$ python3 -q
>>> import numpy as np
>>> import numpy.linalg as la
>>> np.set_printoptions(precision=2, suppress=True, linewidth=200)
>>> def rnd(a):
...     return np.round(a, 2) + 0
... 
>>> Q, _ = la.qr(np.array([[2.0, -0.1, -0.5, 0.6],
...     [1.8, 0.8, 2.3, 0.5],
...     [0.1, 0.4, -0.4, 1.0],
...     [0.5, -2.0, 0.6, -1.1]]))
>>> data = Q[:, :4]
>>> rnd(data)
array([[-0.73,  0.08, -0.66, -0.17],
       [-0.66, -0.33,  0.67,  0.07],
       [-0.04, -0.18, -0.23,  0.96],
       [-0.18,  0.92,  0.26,  0.23]])
>>> rnd(la.pinv(data))
array([[-0.73, -0.66, -0.04, -0.18],
       [ 0.08, -0.33, -0.18,  0.92],
       [-0.66,  0.67, -0.23,  0.26],
       [-0.17,  0.07,  0.96,  0.23]])
>>> rnd(data @ data.T)
array([[1., 0., 0., 0.],
       [0., 1., 0., 0.],
       [0., 0., 1., 0.],
       [0., 0., 0., 1.]])
>>> rnd(data[:, 0] @ data[:, 2])
np.float64(0.0)
>>> rnd(la.norm(data, axis=0))
array([1., 1., 1., 1.])
>>> rnd(la.svd(data, compute_uv=False))
array([1., 1., 1., 1.])
>>> u, r1 = data[1], data[3]
>>> u @ u
np.float64(1.0)
>>> rnd(u @ r1)
np.float64(0.0)
>>> p = (u @ r1) / (u @ u) * u
>>> rnd(np.outer(u, r1))
array([[ 0.12, -0.61, -0.17, -0.15],
       [ 0.06, -0.31, -0.09, -0.08],
       [-0.12,  0.62,  0.17,  0.15],
       [-0.01,  0.06,  0.02,  0.02]])
>>> rnd(r1 - p)
array([-0.18,  0.92,  0.26,  0.23])
>>> rnd(p)
array([0., 0., 0., 0.])
>>> def softmax(z):
...     e = np.exp(z - z.max(axis=-1, keepdims=True))
...     return e / e.sum(axis=-1, keepdims=True)
... 
>>> rnd(softmax(data[3] + -2))
array([0.14, 0.43, 0.22, 0.21])
>>> rnd(softmax(data).sum(axis=1))
array([1., 1., 1., 1.])
>>> S = data @ data.T / np.sqrt(4)
>>> rnd(softmax(S)[3] @ data)
array([-0.37,  0.23,  0.05,  0.27])
>>> rnd(softmax(S))
array([[0.35, 0.22, 0.22, 0.22],
       [0.22, 0.35, 0.22, 0.22],
       [0.22, 0.22, 0.35, 0.22],
       [0.22, 0.22, 0.22, 0.35]])
>>> softmax(S).round(6).argmax(axis=1)
array([0, 1, 2, 3])
>>> rnd(softmax(S + np.triu(np.full(S.shape, -np.inf), 1)))
array([[1.  , 0.  , 0.  , 0.  ],
       [0.38, 0.62, 0.  , 0.  ],
       [0.27, 0.27, 0.45, 0.  ],
       [0.22, 0.22, 0.22, 0.35]])
>>> rng = np.random.default_rng(7188)
>>> lab = rng.permutation(4)
>>> out = data[:, lab] * rng.choice([-1, 1], 4)
>>> rnd(out)
array([[ 0.66,  0.17, -0.73,  0.08],
       [-0.67, -0.07, -0.66, -0.33],
       [ 0.23, -0.96, -0.04, -0.18],
       [-0.26, -0.23, -0.18,  0.92]])
>>> U, _, Vh = la.svd(data.T @ out)
>>> rnd(U @ Vh)
array([[ 0.,  0.,  1.,  0.],
       [ 0.,  0.,  0.,  1.],
       [-1.,  0.,  0.,  0.],
       [ 0., -1.,  0.,  0.]])
>>> rnd(la.lstsq(data, out)[0])
array([[ 0.,  0.,  1.,  0.],
       [ 0.,  0.,  0.,  1.],
       [-1.,  0.,  0.,  0.],
       [ 0., -1.,  0.,  0.]])
>>> x0 = np.array([0, 4, 5, 1])
>>> 4 - la.matrix_rank(data - np.eye(4), tol=1e-8)
np.int64(1)
>>> rnd(la.det(data))
np.float64(-1.0)
>>> K = np.array([[-42.38, 50.85, -45.8],
...     [-40.21, 47.76, -43.29],
...     [-31.94, 36.19, -33.85],
...     [-26.17, 28.28, -27.37],
...     [-23.33, 24.45, -24.22],
...     [-13.67, 12.01, -13.76],
...     [-3.52, 1.25, -3.41],
...     [-0.09, -0.03, -0.09],
...     [0.63, 0.47, 0.65],
...     [0.77, 0.67, 0.82],
...     [1.73, 4.76, 2.56],
...     [2.57, 11.75, 6.88],
...     [3.6, 14.3, 10.77],
...     [4.52, 15.31, 13.72],
...     [5.12, 15.69, 15.49],
...     [5.37, 15.81, 16.23]])
>>> basis = K[[11, 14]].astype(float)
>>> for _ in range(5):
...     lab = la.norm(K[:, None] - basis, axis=-1).argmin(axis=1)
...     basis = np.array([K[lab == j].mean(axis=0) for j in range(2)])
... 
>>> lab
array([0, 0, 0, 0, 0, 1, 1, 1, 1, 1, 1, 1, 1, 1, 1, 1])
>>> rnd(basis)
array([[-32.81,  37.51, -34.91],
       [  0.64,   8.36,   4.53]])
>>> np.abs(basis[1] - basis[0]).argmax()
np.int64(2)
